>>> import numpy as np
>>> np.set_printoptions(precision=2, suppress=True, linewidth=200)
>>> def rnd(a):
...     return np.round(a, 2) + 0
... 
>>> arr = np.load("a.npy")
>>> arr
array([[0., 0., 3., 0., 3.],
       [0., 0., 2., 4., 0.],
       [3., 2., 0., 0., 0.],
       [0., 4., 0., 0., 0.],
       [3., 0., 0., 0., 0.]])
>>> rnd(np.trace(np.linalg.pinv(arr) @ arr))
np.float64(4.0)
>>> np.allclose(arr[:-1].T @ np.linalg.lstsq(arr[:-1].T, arr[-1])[0], arr[-1])
True
>>> np.linalg.lstsq(arr[:-1].T, arr[-1])[2]
np.int32(4)
>>> rk = np.linalg.matrix_rank(arr)
>>> rk
np.int64(4)
>>> ns = np.linalg.svd(arr)[2][rk:].T
>>> [int(np.linalg.matrix_rank(arr[:, :j + 1])) for j in range(5)]
[1, 2, 3, 4, 4]
>>> ns.shape
(5, 1)
>>> rnd(ns[:, 0] / ns[np.abs(ns[:, 0]).round(6).argmax(), 0])
array([ 0. ,  0. ,  1. , -0.5, -1. ])
>>> evals, evecs = np.linalg.eigh(arr)
>>> rnd(evals.sum()), np.trace(arr)
(np.float64(0.0), np.float64(0.0))
>>> rnd(evecs.T @ arr @ evecs)
array([[-5.01,  0.  ,  0.  ,  0.  ,  0.  ],
       [ 0.  , -3.59,  0.  ,  0.  ,  0.  ],
       [ 0.  ,  0.  ,  0.  ,  0.  ,  0.  ],
       [ 0.  ,  0.  ,  0.  ,  3.59,  0.  ],
       [ 0.  ,  0.  ,  0.  ,  0.  ,  5.01]])
>>> rnd(np.abs(evecs[:, -1]))
array([0.46, 0.54, 0.49, 0.43, 0.27])
>>> X = np.array([[-0.2, -0.01, 0.19],
...     [3.65, -2.16, 1.55],
...     [-0.05, -0.01, 0.01],
...     [-0.1, -0.04, -0.01],
...     [0.74, -0.41, 0.32],
...     [0.25, -0.05, -0.12],
...     [2.85, -1.73, 1.32],
...     [2.07, -1.32, 0.9],
...     [3.48, -2.06, 1.51],
...     [0.06, -0.05, -0.1]])
>>> Xc = X - X.mean(axis=0)
>>> U, sv, Vt = np.linalg.svd(Xc, full_matrices=False)
>>> rnd((sv ** 2).sum() ** 2 / (sv ** 4).sum())
np.float64(1.01)
>>> np.abs(Vt[0]).argmax()
np.int64(0)
>>> np.linalg.matrix_rank(Xc)
np.int64(3)
>>> rnd(sv)
array([5.84, 0.37, 0.1 ])
>>> rnd(np.abs(Vt[-1]))
array([0.35, 0.86, 0.37])
>>> rnd(Vt[0] * np.sign(Vt[0, np.abs(Vt[0]).argmax()]))
array([ 0.81, -0.47,  0.35])
